$ python3 -q
>>> import numpy as np
>>> np.set_printoptions(precision=2, suppress=True, linewidth=140)
>>> rnd = lambda a: np.round(a, 2) + 0
>>> J = np.array([[1.32, -2.31, -0.39, 1.35, 1.7],
...     [1.08, -1.87, -0.32, 1.09, 1.38],
...     [1.2, 1.32, -0.51, -1.26, -0.32],
...     [0.84, 1.43, -0.38, -1.25, -0.5],
...     [-2.52, 0.77, 0.91, 0.07, -1.26]])
>>> print(rnd((J - J.T) / 2))
[[ 0.   -1.7  -0.8   0.26  2.11]
 [ 1.7   0.   -0.82 -0.17  0.3 ]
 [ 0.8   0.82  0.   -0.44 -0.62]
 [-0.26  0.17  0.44  0.   -0.29]
 [-2.11 -0.3   0.62  0.29  0.  ]]
>>> mat = np.load("arr.npy")
>>> print(mat)
[[-1.7   0.8   0.5   0.4 ]
 [ 0.3  -0.5   0.8   0.1 ]
 [-0.2  -0.9   1.7  -1.2 ]
 [-1.6  -1.    0.3   0.5 ]
 [-0.7   0.1   1.5  -0.5 ]
 [-1.69  0.88  0.49  0.33]]
>>> Q, Rm = np.linalg.qr(mat)
>>> print(np.allclose(Rm.T @ Rm, mat.T @ mat))
True
>>> print(rnd(abs(Rm[0, 0])), rnd(np.linalg.norm(mat[:, 0])))
2.99 2.99
>>> print(rnd(Q.T @ Q))
[[1. 0. 0. 0.]
 [0. 1. 0. 0.]
 [0. 0. 1. 0.]
 [0. 0. 0. 1.]]
>>> print(Q.shape, Rm.shape)
(6, 4) (4, 4)
>>> print(rnd(Q @ Rm))
[[-1.7   0.8   0.5   0.4 ]
 [ 0.3  -0.5   0.8   0.1 ]
 [-0.2  -0.9   1.7  -1.2 ]
 [-1.6  -1.    0.3   0.5 ]
 [-0.7   0.1   1.5  -0.5 ]
 [-1.69  0.88  0.49  0.33]]
>>> print(np.trace(Q @ Q.T))
4.0
>>> vec = np.array([-3, 1, 3, 2])
>>> rhs = mat @ vec
>>> print(rnd(rhs))
[8.2  1.2  2.4  5.7  5.7  8.08]
>>> print(rnd(np.linalg.pinv(mat) @ mat))
[[1. 0. 0. 0.]
 [0. 1. 0. 0.]
 [0. 0. 1. 0.]
 [0. 0. 0. 1.]]
>>> print(rnd(np.linalg.solve(mat.T @ mat, mat.T @ rhs)))
[-3.  1.  3.  2.]
>>> rng = np.random.default_rng(65451)
>>> rhs = rhs + 0.3 * rng.normal(size=6)
>>> print(rnd(rhs))
[7.89 0.99 2.47 5.78 5.48 8.13]
>>> coef, *_ = np.linalg.lstsq(mat, rhs)
>>> print(rnd(mat.T @ (rhs - mat @ coef)))
[0. 0. 0. 0.]
>>> idx = rng.permutation(4)
>>> B = mat[:, idx] * rng.choice([-1, 1], 4)
>>> print(B)
[[ 0.5   0.4   0.8  -1.7 ]
 [ 0.8   0.1  -0.5   0.3 ]
 [ 1.7  -1.2  -0.9  -0.2 ]
 [ 0.3   0.5  -1.   -1.6 ]
 [ 1.5  -0.5   0.1  -0.7 ]
 [ 0.49  0.33  0.88 -1.69]]
>>> U, _, Vh = np.linalg.svd(mat.T @ B)
>>> print(rnd(np.linalg.lstsq(mat, B)[0]))
[[0. 0. 0. 1.]
 [0. 0. 1. 0.]
 [1. 0. 0. 0.]
 [0. 1. 0. 0.]]
>>> print(idx)
[2 3 1 0]
>>> K = np.loadtxt("mat.csv", delimiter=",")
>>> print(K)
[[ -4.52  -2.6    8.64  15.65]
 [ -9.35   1.47  -9.59 -10.52]
 [  4.32   3.98  -1.6   -1.79]
 [  8.16   2.94  -3.9    9.39]
 [-18.61  13.03   8.1   -9.21]
 [ 14.76   5.37   6.2   12.64]
 [  7.8  -10.58  -1.83   0.97]
 [ -3.99 -11.57  -4.66   4.87]
 [ -9.9    2.19   6.02  14.32]
 [ -6.54   4.    -4.97  -4.59]
 [ -1.71 -10.07  14.99  -4.07]
 [  3.43  -0.81  11.02   7.38]
 [ -1.59  -4.97  -6.23   2.04]
 [  7.09  -1.33  -4.65   9.76]
 [ -9.   -10.39  -5.25   3.11]
 [-12.1   -1.04  26.93  -0.66]
 [  4.14  -0.39  -6.3    1.35]
 [ -1.51  -5.54  -5.68  -2.79]
 [ -8.38   4.76   9.61  -2.82]
 [-18.46  -9.32  -6.79  -0.58]
 [  6.15  -3.76   7.44   4.88]
 [ -5.66  -4.11   2.86   2.29]]
>>> B = np.c_[K[:, :2] @ np.array([[0, 0], [-2, -9]]), np.array([0, -2, -3, -2, 1, -3, -1, 0, -3, 3, 3, 3, 0, 1, 1, 2, 2, 2, 0, -3, 1, 1])]
>>> print(rnd(B))
[[   5.2    23.4     0.  ]
 [  -2.94  -13.23   -2.  ]
 [  -7.96  -35.82   -3.  ]
 [  -5.88  -26.46   -2.  ]
 [ -26.06 -117.27    1.  ]
 [ -10.74  -48.33   -3.  ]
 [  21.16   95.22   -1.  ]
 [  23.14  104.13    0.  ]
 [  -4.38  -19.71   -3.  ]
 [  -8.    -36.      3.  ]
 [  20.14   90.63    3.  ]
 [   1.62    7.29    3.  ]
 [   9.94   44.73    0.  ]
 [   2.66   11.97    1.  ]
 [  20.78   93.51    1.  ]
 [   2.08    9.36    2.  ]
 [   0.78    3.51    2.  ]
 [  11.08   49.86    2.  ]
 [  -9.52  -42.84    0.  ]
 [  18.64   83.88   -3.  ]
 [   7.52   33.84    1.  ]
 [   8.22   36.99    1.  ]]
>>> print(np.linalg.matrix_rank(B))
2
>>> print(np.linalg.matrix_rank(np.c_[K, B]))
5
>>> print(rnd(np.linalg.norm(np.linalg.qr(K)[0].T @ B, axis=0) ** 2 / ((B ** 2).sum(axis=0) + 1e-12)))
[1.   1.   0.24]
